$ python3 -q
>>> import numpy as np
>>> np.set_printoptions(precision=3, suppress=True, linewidth=160)
>>> tidy = lambda a: np.round(a, 3) + 0
>>> J = np.load("case8.npy")
>>> J
array([[ 4,  4,  0, -4, -6, -2,  0,  0,  4],
       [ 2,  2,  0, -2, -3, -1,  0,  0,  2],
       [ 0,  0,  0,  0,  0,  0,  0,  0,  0],
       [-4, -4,  0,  4,  6,  2,  0,  0, -4],
       [ 0,  0,  0,  0,  0,  0,  0,  0,  0]])
>>> Uu, sigma, Vt = np.linalg.svd(J)
>>> V = Vt[:(sigma > 1e-8).sum()]
>>> rng = np.random.default_rng(224823)
>>> x0 = J[0] + -2 * J[1] + rng.integers(2) * np.eye(9)[3]
>>> x0
array([0., 0., 0., 0., 0., 0., 0., 0., 0.])
>>> tidy(np.diag(V.T @ V))
array([0.154, 0.154, 0.   , 0.154, 0.346, 0.038, 0.   , 0.   , 0.154])
>>> tidy(V.T @ V)
array([[ 0.154,  0.154,  0.   , -0.154, -0.231, -0.077,  0.   ,  0.   ,  0.154],
       [ 0.154,  0.154,  0.   , -0.154, -0.231, -0.077,  0.   ,  0.   ,  0.154],
       [ 0.   ,  0.   ,  0.   ,  0.   ,  0.   ,  0.   ,  0.   ,  0.   ,  0.   ],
       [-0.154, -0.154,  0.   ,  0.154,  0.231,  0.077,  0.   ,  0.   , -0.154],
       [-0.231, -0.231,  0.   ,  0.231,  0.346,  0.115,  0.   ,  0.   , -0.231],
       [-0.077, -0.077,  0.   ,  0.077,  0.115,  0.038,  0.   ,  0.   , -0.077],
       [ 0.   ,  0.   ,  0.   ,  0.   ,  0.   ,  0.   ,  0.   ,  0.   ,  0.   ],
       [ 0.   ,  0.   ,  0.   ,  0.   ,  0.   ,  0.   ,  0.   ,  0.   ,  0.   ],
       [ 0.154,  0.154,  0.   , -0.154, -0.231, -0.077,  0.   ,  0.   ,  0.154]])
>>> th = np.radians(60)
>>> Rm = np.eye(9)
>>> Rm[3, 3] = Rm[6, 6] = np.cos(th)
>>> Rm[3, 6], Rm[6, 3] = -np.sin(th), np.sin(th)
>>> tidy(Rm)
array([[ 1.   ,  0.   ,  0.   ,  0.   ,  0.   ,  0.   ,  0.   ,  0.   ,  0.   ],
       [ 0.   ,  1.   ,  0.   ,  0.   ,  0.   ,  0.   ,  0.   ,  0.   ,  0.   ],
       [ 0.   ,  0.   ,  1.   ,  0.   ,  0.   ,  0.   ,  0.   ,  0.   ,  0.   ],
       [ 0.   ,  0.   ,  0.   ,  0.5  ,  0.   ,  0.   , -0.866,  0.   ,  0.   ],
       [ 0.   ,  0.   ,  0.   ,  0.   ,  1.   ,  0.   ,  0.   ,  0.   ,  0.   ],
       [ 0.   ,  0.   ,  0.   ,  0.   ,  0.   ,  1.   ,  0.   ,  0.   ,  0.   ],
       [ 0.   ,  0.   ,  0.   ,  0.866,  0.   ,  0.   ,  0.5  ,  0.   ,  0.   ],
       [ 0.   ,  0.   ,  0.   ,  0.   ,  0.   ,  0.   ,  0.   ,  1.   ,  0.   ],
       [ 0.   ,  0.   ,  0.   ,  0.   ,  0.   ,  0.   ,  0.   ,  0.   ,  1.   ]])
>>> other = J @ Rm.T
>>> tidy(np.linalg.det(Rm)), np.trace(Rm)
(np.float64(1.0), np.float64(8.0))
>>> tidy(other)
array([[ 4.   ,  4.   ,  0.   , -2.   , -6.   , -2.   , -3.464,  0.   ,  4.   ],
       [ 2.   ,  2.   ,  0.   , -1.   , -3.   , -1.   , -1.732,  0.   ,  2.   ],
       [ 0.   ,  0.   ,  0.   ,  0.   ,  0.   ,  0.   ,  0.   ,  0.   ,  0.   ],
       [-4.   , -4.   ,  0.   ,  2.   ,  6.   ,  2.   ,  3.464,  0.   , -4.   ],
       [ 0.   ,  0.   ,  0.   ,  0.   ,  0.   ,  0.   ,  0.   ,  0.   ,  0.   ]])
>>> tidy(np.abs(other - J).max(axis=0))
array([0.   , 0.   , 0.   , 2.   , 0.   , 0.   , 3.464, 0.   , 0.   ])
